>>> import numpy as np
>>> np.set_printoptions(precision=3, suppress=True, linewidth=140)
>>> rnd = lambda a: np.round(a, 3) + 0
>>> arr = np.diag(np.array([-2, -2, -5, 1, -3, -5, -3, 0, -4, -2]))
>>> arr
array([[-2,  0,  0,  0,  0,  0,  0,  0,  0,  0],
       [ 0, -2,  0,  0,  0,  0,  0,  0,  0,  0],
       [ 0,  0, -5,  0,  0,  0,  0,  0,  0,  0],
       [ 0,  0,  0,  1,  0,  0,  0,  0,  0,  0],
       [ 0,  0,  0,  0, -3,  0,  0,  0,  0,  0],
       [ 0,  0,  0,  0,  0, -5,  0,  0,  0,  0],
       [ 0,  0,  0,  0,  0,  0, -3,  0,  0,  0],
       [ 0,  0,  0,  0,  0,  0,  0,  0,  0,  0],
       [ 0,  0,  0,  0,  0,  0,  0,  0, -4,  0],
       [ 0,  0,  0,  0,  0,  0,  0,  0,  0, -2]])
>>> # equal to its transpose
>>> vals, vecs = np.linalg.eigh(arr)
>>> rnd(np.linalg.svd(arr, compute_uv=False))
array([5., 5., 4., 3., 3., 2., 2., 2., 1., 0.])
>>> vecs @ np.diag(vals) @ vecs.T
array([[-2.,  0.,  0.,  0.,  0.,  0.,  0.,  0.,  0.,  0.],
       [ 0., -2.,  0.,  0.,  0.,  0.,  0.,  0.,  0.,  0.],
       [ 0.,  0., -5.,  0.,  0.,  0.,  0.,  0.,  0.,  0.],
       [ 0.,  0.,  0.,  1.,  0.,  0.,  0.,  0.,  0.,  0.],
       [ 0.,  0.,  0.,  0., -3.,  0.,  0.,  0.,  0.,  0.],
       [ 0.,  0.,  0.,  0.,  0., -5.,  0.,  0.,  0.,  0.],
       [ 0.,  0.,  0.,  0.,  0.,  0., -3.,  0.,  0.,  0.],
       [ 0.,  0.,  0.,  0.,  0.,  0.,  0.,  0.,  0.,  0.],
       [ 0.,  0.,  0.,  0.,  0.,  0.,  0.,  0., -4.,  0.],
       [ 0.,  0.,  0.,  0.,  0.,  0.,  0.,  0.,  0., -2.]])
>>> np.unique(vals.round(6) + 0, return_counts=True)[1]
array([2, 1, 2, 3, 1, 1])
>>> np.abs(vecs[:, -1]).round(6).argmax()
np.int64(3)
>>> U, s, vt = np.linalg.svd(arr)
>>> vecs = vt[:(s > 1e-8).sum()]
>>> rng = np.random.default_rng(62205)
>>> x0 = arr[2] + 2 * arr[0] + rng.integers(2) * np.eye(10)[9]
>>> x0
array([-4.,  0., -5.,  0.,  0.,  0.,  0.,  0.,  0.,  1.])
>>> vecs.T @ vecs
array([[1., 0., 0., 0., 0., 0., 0., 0., 0., 0.],
       [0., 1., 0., 0., 0., 0., 0., 0., 0., 0.],
       [0., 0., 1., 0., 0., 0., 0., 0., 0., 0.],
       [0., 0., 0., 1., 0., 0., 0., 0., 0., 0.],
       [0., 0., 0., 0., 1., 0., 0., 0., 0., 0.],
       [0., 0., 0., 0., 0., 1., 0., 0., 0., 0.],
       [0., 0., 0., 0., 0., 0., 1., 0., 0., 0.],
       [0., 0., 0., 0., 0., 0., 0., 0., 0., 0.],
       [0., 0., 0., 0., 0., 0., 0., 0., 1., 0.],
       [0., 0., 0., 0., 0., 0., 0., 0., 0., 1.]])
>>> np.diag(vecs.T @ vecs)
array([1., 1., 1., 1., 1., 1., 1., 0., 1., 1.])
>>> lab = rng.permutation(10)
>>> lab
array([1, 7, 8, 0, 6, 4, 5, 9, 2, 3])
>>> other = arr[lab][:, lab]
>>> np.diag(other)
array([-2,  0, -4, -2, -3, -3, -5, -2, -5,  1])
>>> rnd(np.linalg.det(other)), rnd(np.linalg.det(arr[lab]))
(np.float64(0.0), np.float64(0.0))
>>> np.allclose(other, arr)
False
>>> np.prod(np.diag(arr)), rnd(np.linalg.det(arr))
(np.int64(0), np.float64(0.0))
>>> arr @ arr
array([[ 4,  0,  0,  0,  0,  0,  0,  0,  0,  0],
       [ 0,  4,  0,  0,  0,  0,  0,  0,  0,  0],
       [ 0,  0, 25,  0,  0,  0,  0,  0,  0,  0],
       [ 0,  0,  0,  1,  0,  0,  0,  0,  0,  0],
       [ 0,  0,  0,  0,  9,  0,  0,  0,  0,  0],
       [ 0,  0,  0,  0,  0, 25,  0,  0,  0,  0],
       [ 0,  0,  0,  0,  0,  0,  9,  0,  0,  0],
       [ 0,  0,  0,  0,  0,  0,  0,  0,  0,  0],
       [ 0,  0,  0,  0,  0,  0,  0,  0, 16,  0],
       [ 0,  0,  0,  0,  0,  0,  0,  0,  0,  4]])
>>> rnd(np.sort(np.linalg.eigvals(arr)))
array([-5., -5., -4., -3., -3., -2., -2., -2.,  0.,  1.])
>>> [int(np.linalg.matrix_rank(np.linalg.matrix_power(arr, p))) for p in range(1, 11)]
[9, 9, 9, 9, 9, 9, 9, 9, 9, 9]
>>> vals, vecs = np.linalg.eigh(arr)
>>> x0 = np.array([0, 5, -5, 1, 5, -1, 5, 4, -5, 1])
>>> vecs * np.abs(vals) @ vecs.T
array([[2., 0., 0., 0., 0., 0., 0., 0., 0., 0.],
       [0., 2., 0., 0., 0., 0., 0., 0., 0., 0.],
       [0., 0., 5., 0., 0., 0., 0., 0., 0., 0.],
       [0., 0., 0., 1., 0., 0., 0., 0., 0., 0.],
       [0., 0., 0., 0., 3., 0., 0., 0., 0., 0.],
       [0., 0., 0., 0., 0., 5., 0., 0., 0., 0.],
       [0., 0., 0., 0., 0., 0., 3., 0., 0., 0.],
       [0., 0., 0., 0., 0., 0., 0., 0., 0., 0.],
       [0., 0., 0., 0., 0., 0., 0., 0., 4., 0.],
       [0., 0., 0., 0., 0., 0., 0., 0., 0., 2.]])
>>> np.abs(arr).sum(axis=1).max(), np.abs(vals).max()
(np.int64(5), np.float64(5.0))
>>> vecs * np.maximum(vals, 0) @ vecs.T
array([[0., 0., 0., 0., 0., 0., 0., 0., 0., 0.],
       [0., 0., 0., 0., 0., 0., 0., 0., 0., 0.],
       [0., 0., 0., 0., 0., 0., 0., 0., 0., 0.],
       [0., 0., 0., 1., 0., 0., 0., 0., 0., 0.],
       [0., 0., 0., 0., 0., 0., 0., 0., 0., 0.],
       [0., 0., 0., 0., 0., 0., 0., 0., 0., 0.],
       [0., 0., 0., 0., 0., 0., 0., 0., 0., 0.],
       [0., 0., 0., 0., 0., 0., 0., 0., 0., 0.],
       [0., 0., 0., 0., 0., 0., 0., 0., 0., 0.],
       [0., 0., 0., 0., 0., 0., 0., 0., 0., 0.]])
>>> rnd(np.linalg.eigvalsh(arr[1:, 1:]))
array([-5., -5., -4., -3., -3., -2., -2.,  0.,  1.])
>>> (np.sign(vecs[:, -1].round(6)) == np.sign(vecs[0, -1].round(6))).astype(int)
array([1, 1, 1, 0, 1, 1, 1, 1, 1, 1])
>>> M = np.load("case0.npy")
>>> M
array([[  4,   5,   5,   1,   5,   3,   0,   1,   2],
       [ -4,  -5,  -5,  -1,  -5,  -3,   0,  -1,  -2],
       [ -4,  -5,  -5,  -1,  -5,  -3,   0,  -1,  -2],
       [ 12,  15,  15,   3,  15,   9,   0,   3,   6],
       [ -8, -10, -10,  -2, -10,  -6,   0,  -2,  -4],
       [  8,  10,  10,   2,  10,   6,   0,   2,   4],
       [  8,  10,  10,   2,  10,   6,   0,   2,   4],
       [  0,   0,   0,   0,   0,   0,   0,   0,   0],
       [-12, -15, -15,  -3, -15,  -9,   0,  -3,  -6]])
>>> lab = rng.permutation(9)
>>> lab
array([6, 4, 7, 1, 5, 2, 3, 0, 8])
>>> other = M[lab][:, lab]
>>> np.diag(other)
array([  0, -10,   0,  -5,   6,  -5,   3,   4,  -6])
>>> np.allclose(other, M)
False
>>> other
array([[  0,  10,   2,  10,   6,  10,   2,   8,   4],
       [  0, -10,  -2, -10,  -6, -10,  -2,  -8,  -4],
       [  0,   0,   0,   0,   0,   0,   0,   0,   0],
       [  0,  -5,  -1,  -5,  -3,  -5,  -1,  -4,  -2],
       [  0,  10,   2,  10,   6,  10,   2,   8,   4],
       [  0,  -5,  -1,  -5,  -3,  -5,  -1,  -4,  -2],
       [  0,  15,   3,  15,   9,  15,   3,  12,   6],
       [  0,   5,   1,   5,   3,   5,   1,   4,   2],
       [  0, -15,  -3, -15,  -9, -15,  -3, -12,  -6]])
>>> rnd(np.linalg.det(other)), rnd(np.linalg.det(M[lab]))
(np.float64(0.0), np.float64(0.0))
>>> np.linalg.matrix_rank(M)
np.int64(1)
>>> rnd(np.linalg.norm(M))
np.float64(59.144)
>>> rnd(np.linalg.svd(M, compute_uv=False))
array([59.144,  0.   ,  0.   ,  0.   ,  0.   ,  0.   ,  0.   ,  0.   ,  0.   ])
>>> rnd(M.mean(axis=0))
array([0.444, 0.556, 0.556, 0.111, 0.556, 0.333, 0.   , 0.111, 0.222])
>>> np.count_nonzero(M)
np.int64(64)
>>> M.sum(axis=0)
array([4, 5, 5, 1, 5, 3, 0, 1, 2])
>>> U, s, vt = np.linalg.svd(M, full_matrices=False)
>>> np.abs(U[:, 0]).round(6).argmax()
np.int64(3)
